$ python -q
>>> import numpy as np
>>> import numpy.linalg as la
>>> np.set_printoptions(precision=2, suppress=True, linewidth=120)
>>> W0 = np.array([[3.0, -1.0, 0.0, 0.0, 0.0],
...     [-1.0, 0.0, -1.0, 0.0, 0.0],
...     [0.0, -1.0, 2.0, -1.0, 0.0],
...     [0.0, 0.0, -1.0, -2.0, -1.0],
...     [0.0, 0.0, 0.0, -1.0, -2.0]])
>>> W0[1] @ W0[2]
np.float64(-2.0)
>>> round(float(la.norm(W0[1] - W0[2])), 2)
3.46
>>> la.norm(W0, axis=1)
array([3.16, 1.41, 2.45, 2.45, 2.24])
>>> np.round(la.norm(W0, 1), 2), round(float(la.norm(W0, np.inf)), 2)
(np.float64(4.0), 4.0)
>>> la.norm(W0, axis=0)
array([3.16, 1.41, 2.45, 2.45, 2.24])
>>> np.round(la.norm(W0) ** 2 / la.norm(W0, 2) ** 2, 2)
np.float64(2.52)
>>> round(float(la.eigvalsh(W0).min()), 2)
-3.11
>>> [round(float(la.det(W0[:i, :i])), 2) + 0 for i in range(1, 6)]
[3.0, -1.0, -5.0, 11.0, -17.0]
>>> E = np.load("x.npy")
>>> E
array([[-3., -2.,  2., -2.,  0.,  3.,  0.,  0.,  0.],
       [ 3.,  3.,  1.,  3.,  1.,  3.,  2.,  0.,  0.],
       [ 1.,  1., -2.,  2.,  0., -1., -3.,  0.,  0.],
       [ 0.,  1., -3., -3., -2., -1., -1.,  0.,  0.],
       [ 3., -3.,  3., -3., -3.,  1.,  3.,  0.,  0.],
       [ 0.,  1.,  2.,  0., -1.,  3.,  0.,  0.,  0.],
       [ 0.,  0.,  0.,  3.,  0., -1., -2.,  0.,  0.],
       [ 0.,  0.,  0.,  0.,  0.,  0.,  0.,  5.,  4.],
       [ 0.,  0.,  0.,  0.,  0.,  0.,  0., -5., -1.]])
>>> np.sort(np.abs(la.eigvals(E)))
array([0.95, 2.68, 2.68, 3.79, 3.79, 3.87, 3.87, 4.98, 5.1 ])
>>> np.allclose(E, E.T)
False
>>> E @ E
array([[  5.,   3.,   0.,  10.,  -1.,  -6.,  -8.,   0.,   0.],
       [  4.,   7.,   7.,  -1.,  -9.,  22.,  -1.,   0.,   0.],
       [ -2.,   0.,  -1., -18.,  -2.,   6.,  12.,   0.,   0.],
       [ -6.,   2.,   8.,   9.,  14.,   5.,  10.,   0.,   0.],
       [-24.,  -5.,  -1.,  18.,  11.,  -3., -27.,   0.,   0.],
       [  2.,  11.,   0.,  10.,   1.,   9.,  -7.,   0.,   0.],
       [  0.,   2., -11., -15.,  -5.,  -4.,   1.,   0.,   0.],
       [  0.,   0.,   0.,   0.,   0.,   0.,   0.,   5.,  16.],
       [  0.,   0.,   0.,   0.,   0.,   0.,   0., -20., -19.]])
>>> la.matrix_power(E, 4)
array([[ -11.,  -21.,  190.,  179.,  131.,   67.,  118.,    0.,    0.],
       [ 300.,  344.,   54.,  -29., -167.,  396.,  123.,    0.,    0.],
       [ 160.,   58., -273., -320., -324.,  -72., -152.,    0.,    0.],
       [-418.,   19.,  -46.,   27.,  207.,  136., -171.,    0.,    0.],
       [-516., -213.,  396.,  518.,  576.,  166.,   62.,    0.,    0.],
       [ -12.,  183.,  233.,  312.,   94.,  386.,  -24.,    0.,    0.],
       [ 232.,  -33., -101.,  -84., -270., -122., -120.,    0.,    0.],
       [   0.,    0.,    0.,    0.,    0.,    0.,    0., -295., -224.],
       [   0.,    0.,    0.,    0.,    0.,    0.,    0.,  280.,   41.]])
>>> np.allclose(E @ E.T, E.T @ E)
False
>>> M2 = np.array([[-4, -3],
...     [3, -2],
...     [-4, 2],
...     [-2, -5],
...     [-4, -4],
...     [0, -5],
...     [2, -3],
...     [-2, 4],
...     [4, -5]])
>>> E @ M2
array([[  2.,  12.],
       [-13., -53.],
       [ -3.,  -5.],
       [ 27.,  23.],
       [ -9.,  16.],
       [ -1.,  -9.],
       [-10.,  -4.],
       [  6.,   0.],
       [  6., -15.]])
>>> np.einsum("ik,kj->ij", E, M2)
array([[  2.,  12.],
       [-13., -53.],
       [ -3.,  -5.],
       [ 27.,  23.],
       [ -9.,  16.],
       [ -1.,  -9.],
       [-10.,  -4.],
       [  6.,   0.],
       [  6., -15.]])
>>> M2.T @ E.T
array([[  2., -13.,  -3.,  27.,  -9.,  -1., -10.,   6.,   6.],
       [ 12., -53.,  -5.,  23.,  16.,  -9.,  -4.,   0., -15.]])
>>> np.vstack([E, M2.T]).shape
(11, 9)
>>> M2 = E[0, 0] * E[1:] - np.outer(E[1:, 0], E[0])
>>> M2
array([[  0.,  -3.,  -9.,  -3.,  -3., -18.,  -6.,  -0.,  -0.],
       [  0.,  -1.,   4.,  -4.,  -0.,   0.,   9.,  -0.,  -0.],
       [  0.,  -3.,   9.,   9.,   6.,   3.,   3.,  -0.,  -0.],
       [  0.,  15., -15.,  15.,   9., -12.,  -9.,  -0.,  -0.],
       [  0.,  -3.,  -6.,   0.,   3.,  -9.,  -0.,  -0.,  -0.],
       [  0.,   0.,  -0.,  -9.,  -0.,   3.,   6.,  -0.,  -0.],
       [  0.,   0.,  -0.,   0.,  -0.,  -0.,  -0., -15., -12.],
       [  0.,   0.,  -0.,   0.,  -0.,  -0.,  -0.,  15.,   3.]])
>>> np.flatnonzero(~M2.round(6).any(axis=1))
array([], dtype=int64)
>>> la.matrix_rank(M2), la.matrix_rank(E)
(np.int64(8), np.int64(9))
>>> K = np.load("block14.npy")
>>> K
array([[ 3,  3,  3,  3,  3,  3,  3,  3],
       [ 3,  6,  6,  6,  6,  6,  6,  6],
       [ 3,  6,  9,  9,  9,  9,  9,  9],
       [ 3,  6,  9, 12, 12, 12, 12, 12],
       [ 3,  6,  9, 12, 15, 15, 15, 15],
       [ 3,  6,  9, 12, 15, 18, 18, 18],
       [ 3,  6,  9, 12, 15, 18, 21, 21],
       [ 3,  6,  9, 12, 15, 18, 21, 24]])
>>> M2 = K / la.norm(K, axis=1, keepdims=True)
>>> gram = M2 @ M2.T
>>> gram
array([[1.  , 0.98, 0.97, 0.95, 0.93, 0.91, 0.9 , 0.89],
       [0.98, 1.  , 0.99, 0.98, 0.96, 0.95, 0.93, 0.92],
       [0.97, 0.99, 1.  , 0.99, 0.98, 0.97, 0.96, 0.95],
       [0.95, 0.98, 0.99, 1.  , 1.  , 0.99, 0.98, 0.97],
       [0.93, 0.96, 0.98, 1.  , 1.  , 1.  , 0.99, 0.98],
       [0.91, 0.95, 0.97, 0.99, 1.  , 1.  , 1.  , 0.99],
       [0.9 , 0.93, 0.96, 0.98, 0.99, 1.  , 1.  , 1.  ],
       [0.89, 0.92, 0.95, 0.97, 0.98, 0.99, 1.  , 1.  ]])
>>> (np.abs(gram) > 0.9).astype(int)
array([[1, 1, 1, 1, 1, 1, 1, 0],
       [1, 1, 1, 1, 1, 1, 1, 1],
       [1, 1, 1, 1, 1, 1, 1, 1],
       [1, 1, 1, 1, 1, 1, 1, 1],
       [1, 1, 1, 1, 1, 1, 1, 1],
       [1, 1, 1, 1, 1, 1, 1, 1],
       [1, 1, 1, 1, 1, 1, 1, 1],
       [0, 1, 1, 1, 1, 1, 1, 1]])
>>> evals, vecs = la.eigh(K)
>>> la.eigvalsh(K @ K)
array([   0.6 ,    0.74,    1.08,    1.89,    4.26,   14.25,  100.29, 7760.89])
>>> f, g = K[1], K[7]
>>> f @ f
np.int64(261)
>>> p = (f @ g) / (f @ f) * f
>>> np.round((g - p) @ f, 2)
np.float64(0.0)
>>> round(float(la.norm(f + g) ** 2 + la.norm(f - g) ** 2), 2)
4194.0
>>> la.matrix_rank(np.outer(f, g))
np.int64(1)
>>> M = np.load("sample12.npy")
>>> M
array([[2, 0, 1, 0, 0],
       [0, 1, 0, 2, 0],
       [2, 0, 1, 0, 2],
       [0, 2, 0, 0, 0],
       [1, 0, 2, 0, 0]])
>>> M2 = la.inv(M)
>>> M @ M2
array([[1., 0., 0., 0., 0.],
       [0., 1., 0., 0., 0.],
       [0., 0., 1., 0., 0.],
       [0., 0., 0., 1., 0.],
       [0., 0., 0., 0., 1.]])
>>> np.allclose(M2, M.T)
False
>>> np.round(la.slogdet(M)[0], 2)
np.float64(1.0)
>>> J = np.load("run7.npy")
>>> J
array([[ 2.27,  0.73,  1.82, -2.55, -0.74,  3.  ,  1.73,  5.69,  0.73,  0.05,  4.65, -4.69],
       [ 0.77,  2.23,  1.47, -3.69,  1.83,  3.  ,  3.23,  4.05,  2.23, -0.88,  3.93, -3.05],
       [ 0.09,  2.91,  0.75, -3.66,  4.66,  3.  ,  3.91,  1.92,  2.91, -1.58,  2.5 , -0.92],
       [ 2.09,  0.91, -0.26, -0.65,  5.69,  3.  ,  1.91,  0.39,  0.91, -1.08,  0.48,  0.61],
       [ 2.66,  0.34, -0.7 ,  0.37,  6.45,  3.  ,  1.34, -0.43,  0.34, -1.02, -0.41,  1.43],
       [ 0.1 ,  2.9 ,  1.78, -4.68,  1.55,  3.  ,  3.9 ,  4.5 ,  2.9 , -1.06,  4.56, -3.5 ],
       [ 3.91, -0.91, -0.36,  1.26,  4.16,  3.  ,  0.09,  1.06, -0.91, -0.22,  0.29, -0.06],
       [-1.12,  4.12,  0.51, -4.63,  6.6 ,  3.  ,  5.12,  0.71,  4.12, -2.31,  2.01,  0.29],
       [ 4.08, -1.08,  0.33,  0.75,  1.92,  3.  , -0.08,  2.87, -1.08,  0.21,  1.67, -1.87],
       [-0.07,  3.07,  0.35, -3.42,  6.02,  3.  ,  4.07,  0.84,  3.07, -1.86,  1.7 ,  0.16],
       [ 0.84,  2.16,  0.07, -2.23,  5.96,  3.  ,  3.16,  0.59,  2.16, -1.55,  1.13,  0.41],
       [ 2.06,  0.94, -0.41, -0.53,  6.18,  3.  ,  1.94,  0.  ,  0.94, -1.18,  0.17,  1.  ],
       [-4.1 ,  7.1 ,  0.3 , -7.4 , 10.19,  3.  ,  8.1 , -1.29,  7.1 , -3.9 ,  1.61,  2.29],
       [-0.04,  3.04,  0.39, -3.43,  5.86,  3.  ,  4.04,  0.96,  3.04, -1.82,  1.79,  0.04],
       [-1.58,  4.58,  2.53, -7.11,  0.99,  3.  ,  5.58,  5.53,  4.58, -1.53,  6.06, -4.53],
       [-0.79,  3.79,  0.31, -4.11,  6.85,  3.  ,  4.79,  0.39,  3.79, -2.24,  1.63,  0.61],
       [ 1.22,  1.78,  0.78, -2.55,  3.44,  3.  ,  2.78,  2.56,  1.78, -1.  ,  2.55, -1.56],
       [ 0.82,  2.18,  0.92, -3.1 ,  3.42,  3.  ,  3.18,  2.71,  2.18, -1.13,  2.84, -1.71],
       [ 3.55, -0.55, -0.69,  1.24,  5.52,  3.  ,  0.45,  0.05, -0.55, -0.57, -0.38,  0.95],
       [-1.15,  4.15,  0.99, -5.13,  5.19,  3.  ,  5.15,  1.89,  4.15, -2.08,  2.97, -0.89],
       [-0.53,  3.53,  2.02, -5.55,  1.48,  3.  ,  4.53,  4.78,  3.53, -1.26,  5.03, -3.78],
       [ 1.16,  1.84,  0.78, -2.61,  3.51,  3.  ,  2.84,  2.52,  1.84, -1.03,  2.55, -1.52],
       [ 3.3 , -0.3 ,  0.07,  0.22,  3.48,  3.  ,  0.7 ,  1.84, -0.3 , -0.31,  1.15, -0.84],
       [-1.51,  4.51,  2.48, -6.99,  1.07,  3.  ,  5.51,  5.45,  4.51, -1.52,  5.96, -4.45],
       [ 1.05,  1.95,  1.9 , -3.85,  0.26,  3.  ,  2.95,  5.27,  1.95, -0.53,  4.8 , -4.27],
       [-1.11,  4.11,  3.04, -7.15, -1.01,  3.  ,  5.11,  7.05,  4.11, -1.03,  7.08, -6.05],
       [ 6.09, -3.09,  1.23,  1.86, -2.78,  3.  , -2.09,  6.12, -3.09,  1.66,  3.46, -5.12],
       [ 0.04,  2.96,  1.35, -4.31,  2.92,  3.  ,  3.96,  3.39,  2.96, -1.31,  3.7 , -2.39],
       [-0.63,  3.63,  1.29, -4.92,  3.76,  3.  ,  4.63,  2.91,  3.63, -1.67,  3.58, -1.91],
       [ 5.36, -2.36,  0.97,  1.39, -1.28,  3.  , -1.36,  5.11, -2.36,  1.17,  2.94, -4.11],
       [ 0.85,  2.15,  0.89, -3.04,  3.49,  3.  ,  3.15,  2.64,  2.15, -1.13,  2.78, -1.64],
       [ 2.05,  0.95, -0.34, -0.61,  5.97,  3.  ,  1.95,  0.18,  0.95, -1.15,  0.32,  0.82],
       [ 2.74,  0.26,  0.17, -0.43,  3.76,  3.  ,  1.26,  1.79,  0.26, -0.55,  1.34, -0.79],
       [-0.82,  3.82,  0.93, -4.75,  5.02,  3.  ,  4.82,  1.92,  3.82, -1.94,  2.86, -0.92],
       [-1.42,  4.42,  0.21, -4.63,  7.8 ,  3.  ,  5.42, -0.2 ,  4.42, -2.61,  1.41,  1.2 ],
       [ 1.07,  1.93,  2.38, -4.31, -1.22,  3.  ,  2.93,  6.49,  1.93, -0.27,  5.77, -5.49],
       [ 0.01,  2.99,  0.81, -3.8 ,  4.57,  3.  ,  3.99,  2.02,  2.99, -1.59,  2.61, -1.02]])
>>> Uu, sv, Vh = la.svd(J)
>>> vecs = Vh[:(sv > 1e-8).sum()]
>>> rng = np.random.default_rng(29707)
>>> x = J[13] + -2 * J[15] + rng.integers(2) * np.eye(12)[11]
>>> x
array([ 1.54, -4.54, -0.23,  4.79, -7.84, -3.  , -5.54,  0.18, -4.54,  2.66, -1.47, -1.18])
>>> np.diag(vecs.T @ vecs)
array([0.59, 0.26, 1.  , 1.  , 1.  , 0.49, 0.37, 0.51, 0.26, 1.  , 1.  , 0.51])
>>> np.allclose(vecs.T @ vecs @ x, x)
True
>>> rk = la.matrix_rank(J)
>>> rk
np.int64(8)
>>> ns = la.svd(J)[2][rk:].T
>>> [int(la.matrix_rank(np.delete(J, i, axis=0))) for i in range(37)]
[8, 8, 8, 8, 8, 8, 8, 8, 8, 8, 8, 8, 8, 8, 8, 8, 8, 8, 8, 8, 8, 8, 8, 8, 8, 8, 8, 8, 8, 8, 8, 8, 8, 8, 8, 8, 8]
>>> [int(la.matrix_rank(J[:, :j + 1])) for j in range(12)]
[1, 2, 3, 4, 5, 5, 5, 6, 6, 7, 8, 8]
>>> np.allclose(J @ ns, 0)
True
>>> x = np.array([-2, 1, -3, -5, 2, 1, 1, 0])
>>> (K * x).sum(axis=1)
array([-15, -24, -36, -39, -27, -21, -18, -18])
>>> K @ (2 * x)
array([-30, -48, -72, -78, -54, -42, -36, -36])
>>> K @ np.ones(8)
array([ 24.,  45.,  63.,  78.,  90.,  99., 105., 108.])
>>> f, g = J[26], J[15]
>>> np.round(f @ f, 2)
np.float64(160.65)
>>> round(f @ g, 2)
np.float64(-54.37)
>>> p = (f @ g) / (f @ f) * f
>>> la.matrix_rank(np.outer(f, g))
np.int64(1)
>>> np.round((g - p) @ f, 2)
np.float64(0.0)
>>> round(la.norm(f + g) ** 2 + la.norm(f - g) ** 2, 2)
np.float64(588.11)
>>> g - p
array([ 1.27,  2.74,  0.73, -3.48,  5.91,  4.02,  4.08,  2.46,  2.74, -1.68,  2.8 , -1.12])
>>> M2 = np.array([[-1, 2, -4, 6, 6, -3, -1, -6, 6, 5],
...     [-8, -4, -8, -8, -8, 0, 9, 5, 9, -8],
...     [-4, -4, -6, 3, 8, -7, 8, -8, 5, -1],
...     [-3, 1, 6, -4, -1, -4, 8, -7, -2, 4],
...     [-3, -1, 7, -5, 2, -4, 8, -1, 1, 2],
...     [-8, 7, 0, 5, 9, -7, -2, 6, 5, 7],
...     [-4, 0, 6, 7, -1, 3, 5, -9, -8, 4],
...     [-2, -8, -2, 2, 6, -5, 2, -9, 2, 2],
...     [-6, -9, 0, 7, 9, -7, -6, -5, 6, 7],
...     [-1, -9, 6, 5, 7, 4, 8, 8, 6, -4]])
>>> M2[-1] = M2[0]
>>> mat = M2 + 0.3 * np.eye(10)
>>> mat
array([[-0.7,  2. , -4. ,  6. ,  6. , -3. , -1. , -6. ,  6. ,  5. ],
       [-8. , -3.7, -8. , -8. , -8. ,  0. ,  9. ,  5. ,  9. , -8. ],
       [-4. , -4. , -5.7,  3. ,  8. , -7. ,  8. , -8. ,  5. , -1. ],
       [-3. ,  1. ,  6. , -3.7, -1. , -4. ,  8. , -7. , -2. ,  4. ],
       [-3. , -1. ,  7. , -5. ,  2.3, -4. ,  8. , -1. ,  1. ,  2. ],
       [-8. ,  7. ,  0. ,  5. ,  9. , -6.7, -2. ,  6. ,  5. ,  7. ],
       [-4. ,  0. ,  6. ,  7. , -1. ,  3. ,  5.3, -9. , -8. ,  4. ],
       [-2. , -8. , -2. ,  2. ,  6. , -5. ,  2. , -8.7,  2. ,  2. ],
       [-6. , -9. ,  0. ,  7. ,  9. , -7. , -6. , -5. ,  6.3,  7. ],
       [-1. ,  2. , -4. ,  6. ,  6. , -3. , -1. , -6. ,  6. ,  5.3]])
>>> Uu, sv, Vh = la.svd(mat)
>>> np.argmax(sv[:-1] / (sv[1:] + 1e-6)) + 1
np.int64(9)
>>> M2 = Uu[:, :9] @ np.diag(sv[:9]) @ Vh[:9]
>>> la.matrix_rank(mat, rtol=0.05)
np.int64(8)
>>> round(float(np.abs(mat - M2).max()), 2)
0.0
>>> np.round(la.norm(mat - M2, 2), 2), np.round(sv[9], 2)
(np.float64(0.01), np.float64(0.01))
>>> la.matrix_rank(M2)
np.int64(9)
